$ python3 -q
>>> import numpy as np
>>> np.set_printoptions(suppress=True, linewidth=100)
>>> rd = lambda a: np.round(a, 1) + 0
>>> mat = np.array([[2.3, 0.5, 0.3, 0.0],
...     [0.6, 0.1, 0.2, 0.7],
...     [0.1, -0.1, -0.5, 0.6],
...     [0.3, -0.5, -0.9, 1.1],
...     [1.7, -0.1, -1.1, 0.6],
...     [-0.8, 1.0, -0.2, -1.2],
...     [1.2, -1.0, -0.4, 0.1],
...     [0.3, -0.6, -1.4, 1.0]])
>>> mat[:, 3] *= 10
>>> mat
array([[  2.3,   0.5,   0.3,   0. ],
       [  0.6,   0.1,   0.2,   7. ],
       [  0.1,  -0.1,  -0.5,   6. ],
       [  0.3,  -0.5,  -0.9,  11. ],
       [  1.7,  -0.1,  -1.1,   6. ],
       [ -0.8,   1. ,  -0.2, -12. ],
       [  1.2,  -1. ,  -0.4,   1. ],
       [  0.3,  -0.6,  -1.4,  10. ]])
>>> vec = np.array([3, 3, 2, 3])
>>> rd(np.einsum("ij,j->i", mat, vec))
array([  9. ,  23.5,  17. ,  30.6,  20.6, -35.8,   2.8,  26.3])
>>> rd(mat @ (2 * vec))
array([ 18. ,  47. ,  34. ,  61.2,  41.2, -71.6,   5.6,  52.6])
>>> rd((mat * vec).sum(axis=1))
array([  9. ,  23.5,  17. ,  30.6,  20.6, -35.8,   2.8,  26.3])
>>> rd(mat @ vec)
array([  9. ,  23.5,  17. ,  30.6,  20.6, -35.8,   2.8,  26.3])
>>> other = mat / np.sqrt((mat ** 2).mean(axis=1, keepdims=True))
>>> rd(np.linalg.norm(other, axis=1))
array([2., 2., 2., 2., 2., 2., 2., 2.])
>>> rd(mat - mat.mean(axis=1, keepdims=True))
array([[ 1.5, -0.3, -0.5, -0.8],
       [-1.4, -1.9, -1.8,  5. ],
       [-1.3, -1.5, -1.9,  4.6],
       [-2.2, -3. , -3.4,  8.5],
       [ 0.1, -1.7, -2.7,  4.4],
       [ 2.2,  4. ,  2.8, -9. ],
       [ 1. , -1.2, -0.6,  0.8],
       [-1.8, -2.7, -3.5,  7.9]])
>>> np.linalg.matrix_rank(mat - mat.mean(axis=1, keepdims=True))
np.int64(3)
>>> P = mat @ np.linalg.solve(mat.T @ mat, mat.T)
>>> rd(np.diag(P))
array([0.7, 0.3, 0.1, 0.3, 0.5, 0.8, 0.8, 0.5])
>>> rd(P)
array([[ 0.7,  0.2,  0. , -0.1,  0.3,  0. ,  0. , -0.2],
       [ 0.2,  0.3,  0.1,  0.1,  0. , -0.3, -0.3,  0. ],
       [ 0. ,  0.1,  0.1,  0.2,  0.1,  0. , -0.2,  0.2],
       [-0.1,  0.1,  0.2,  0.3,  0.1, -0.2, -0.1,  0.3],
       [ 0.3,  0. ,  0.1,  0.1,  0.5,  0.2,  0.1,  0.3],
       [ 0. , -0.3,  0. , -0.2,  0.2,  0.8, -0.2,  0. ],
       [ 0. , -0.3, -0.2, -0.1,  0.1, -0.2,  0.8,  0.1],
       [-0.2,  0. ,  0.2,  0.3,  0.3,  0. ,  0.1,  0.5]])
>>> rd(np.linalg.eigvalsh(P))
array([0., 0., 0., 0., 1., 1., 1., 1.])
>>> J = np.load("mat.npy")
>>> J
array([[  0, -12,  -7,   6,   2],
       [-12, -16,   7,   4,   2],
       [ -7,   7,  16,  -7, -10],
       [  6,   4,  -7,   6,   1],
       [  2,   2, -10,   1, -16]])
>>> vec = np.array([1, 0, 2, 1, 0])
>>> target = J @ vec
>>> target
array([ -8,   6,  18,  -2, -17])
>>> rd(np.linalg.solve(J, target))
array([1., 0., 2., 1., 0.])
>>> f = np.array([3, 1, -4, 3, 1])
>>> other = J + np.outer(f, np.eye(5)[0])
>>> np.linalg.matrix_rank(np.linalg.inv(other) - np.linalg.inv(J), tol=1e-8)
np.int64(1)
>>> other
array([[  3., -12.,  -7.,   6.,   2.],
       [-11., -16.,   7.,   4.,   2.],
       [-11.,   7.,  16.,  -7., -10.],
       [  9.,   4.,  -7.,   6.,   1.],
       [  3.,   2., -10.,   1., -16.]])
>>> rd(np.linalg.norm(J, axis=1))
array([15.3, 21.7, 22.4, 11.7, 19.1])
>>> rd(np.linalg.norm(J[1] - J[4]))
np.float64(33.8)
>>> ang = np.radians(30)
>>> Rm = np.eye(5)
>>> Rm[4, 4] = Rm[2, 2] = np.cos(ang)
>>> Rm[4, 2], Rm[2, 4] = -np.sin(ang), np.sin(ang)
>>> rd(Rm)
array([[ 1. ,  0. ,  0. ,  0. ,  0. ],
       [ 0. ,  1. ,  0. ,  0. ,  0. ],
       [ 0. ,  0. ,  0.9,  0. ,  0.5],
       [ 0. ,  0. ,  0. ,  1. ,  0. ],
       [ 0. ,  0. , -0.5,  0. ,  0.9]])
>>> other = J @ Rm.T
>>> rd(np.linalg.det(Rm)), rd(np.trace(Rm))
(np.float64(1.0), np.float64(4.7))
>>> [round(float(np.linalg.det(J[:i, :i])), 2) + 0 for i in range(1, 6)]
[0.0, -144.0, -344.0, -1868.0, 87912.0]
>>> arr = np.load("case6.npy")
>>> rd(arr)
array([[-0.3, -0.5, -0.2,  0.6, -0.2,  0.3,  0.3,  0. ],
       [-0.1, -0.2,  0.3, -0.2, -0.2, -0.5,  0.5,  0.5],
       [ 0.2, -0.4, -0.1, -0.5, -0.2,  0.4, -0.4,  0.5],
       [-0.6,  0.1, -0.7, -0.1, -0.1, -0.3, -0.2,  0.1],
       [-0.4, -0.4,  0.4, -0.4, -0.1,  0. , -0.2, -0.6],
       [-0.2, -0.3,  0.3,  0.4,  0.5, -0.3, -0.5,  0.3],
       [-0.6,  0.5,  0.4,  0. ,  0. ,  0.5,  0. ,  0.3],
       [ 0.1,  0.2,  0.2,  0.3, -0.8, -0.2, -0.4,  0. ]])
>>> q, evecs = np.linalg.qr(arr[:, :2])[0], np.linalg.qr(arr[:, 2:])[0]
>>> sig = np.linalg.svd(q.T @ evecs, compute_uv=False)
>>> (sig > 0.9).sum()
np.int64(0)
>>> rd(np.linalg.norm(q @ q.T - evecs @ evecs.T, 2))
np.float64(1.0)
>>> rd(np.degrees(np.arccos(sig.clip(0, 1))))
array([90., 90.])
